In [1]: import numpy as np

In [2]: from numpy import linalg as LA

In [3]: np.set_printoptions(precision=3, suppress=True, linewidth=160, sign=" ")

In [4]: arr = np.load("layer4.npy")

In [5]: print(arr)
[[  4.655   5.496   3.43  -11.111]
 [ -5.025  -5.713   1.238   5.927]
 [  2.457   4.526   3.999  -9.841]
 [  4.011   5.848   3.209  -9.934]
 [ -5.996  -7.381   0.746   7.122]
 [ -4.511  -6.992   1.195   5.194]
 [ -4.822  -5.655  -0.147   6.514]
 [  2.048   3.901   2.105 -11.843]
 [  4.752   4.343   3.176 -11.807]
 [  5.331   2.541   4.017 -10.117]
 [  2.572   2.753   2.54  -10.352]
 [  4.743   4.522   1.958 -10.911]
 [  4.005   2.235   1.532 -10.882]
 [  2.415   3.786   2.32  -12.081]
 [ -4.064  -7.767  -0.712   4.646]
 [  3.624   1.875   2.463 -12.494]
 [  4.411   2.812   3.227 -13.079]
 [ -2.569  -7.686   1.501   6.413]
 [  5.637   2.929   2.221 -12.5  ]
 [  2.177   3.266   2.713 -11.761]]

In [6]: ang = np.radians(120)

In [7]: Rm = np.eye(4)

In [8]: Rm[2, 2] = Rm[1, 1] = np.cos(ang)

In [9]: Rm[2, 1], Rm[1, 2] = -np.sin(ang), np.sin(ang)

In [10]: print(Rm)
[[ 1.     0.     0.     0.   ]
 [ 0.    -0.5    0.866  0.   ]
 [ 0.    -0.866 -0.5    0.   ]
 [ 0.     0.     0.     1.   ]]

In [11]: A2 = arr @ Rm.T

In [12]: print(LA.svd(arr, compute_uv=False), LA.svd(A2, compute_uv=False))
[ 52.586  13.424   5.063   4.448] [ 52.586  13.424   5.063   4.448]

In [13]: print(np.allclose(arr @ arr.T, A2 @ A2.T))
True

In [14]: print(round(LA.det(Rm), 3), round(np.trace(Rm), 3))
1.0 1.0

In [15]: cov = Rm.T @ Rm

In [16]: print(np.diag(cov))
[ 1.  1.  1.  1.]

In [17]: print(LA.matrix_rank(cov))
4

In [18]: print(np.allclose(cov, cov.T))
True

In [19]: A2 = np.array([[1, 1], [1, -1]])

In [20]: rng = np.random.default_rng(934084)

In [21]: E = np.kron(A2, np.kron(A2, A2))[rng.permutation(8)][:3]

In [22]: print(E)
[[ 1  1 -1 -1 -1 -1  1  1]
 [ 1  1 -1 -1  1  1 -1 -1]
 [ 1 -1  1 -1  1 -1  1 -1]]

In [23]: A2 = E / LA.norm(E, axis=1, keepdims=True)

In [24]: cov = A2 @ A2.T

In [25]: print((cov - 2 * np.eye(3)).round(6).argmax(axis=1))
[ 1  0  0]

In [26]: print(np.degrees(np.arccos(np.clip(cov[0, 2], -1, 1))))
90.0

In [27]: print(np.argwhere(np.triu(np.abs(cov) > 0.95, 1)))
[]

In [28]: print(LA.norm(A2, axis=1))
[ 1.  1.  1.]

In [29]: print(cov.round(3) + 0)
[[ 1.  0.  0.]
 [ 0.  1.  0.]
 [ 0.  0.  1.]]

In [30]: print(E - E[0])
[[ 0  0  0  0  0  0  0  0]
 [ 0  0  0  0  2  2 -2 -2]
 [ 0 -2  2  0  2  0  0 -2]]

In [31]: print(np.abs(E).max())
1

In [32]: print(np.unravel_index(np.abs(E).argmax(), E.shape))
(np.int64(0), np.int64(0))

In [33]: print(round(LA.norm(E), 3))
4.899

In [34]: print(LA.matrix_rank(E))
3

In [35]: cov = np.cov(arr, rowvar=False)

In [36]: print(cov.shape)
(4, 4)

In [37]: print(np.corrcoef(arr.T))
[[ 1.     0.928  0.788 -0.955]
 [ 0.928  1.     0.808 -0.959]
 [ 0.788  0.808  1.    -0.764]
 [-0.955 -0.959 -0.764  1.   ]]

In [38]: print(np.argsort(-arr.std(axis=0).round(6), kind="stable"))
[ 3  1  0  2]

In [39]: print(np.median(arr, axis=0))
[  2.514   2.782   2.271 -10.617]

In [40]: print(arr.std(axis=0))
[ 3.96   4.93   1.235  7.988]

In [41]: print(round(float(np.corrcoef(arr[:, 3], arr[:, 1])[0, 1]), 3))
-0.959
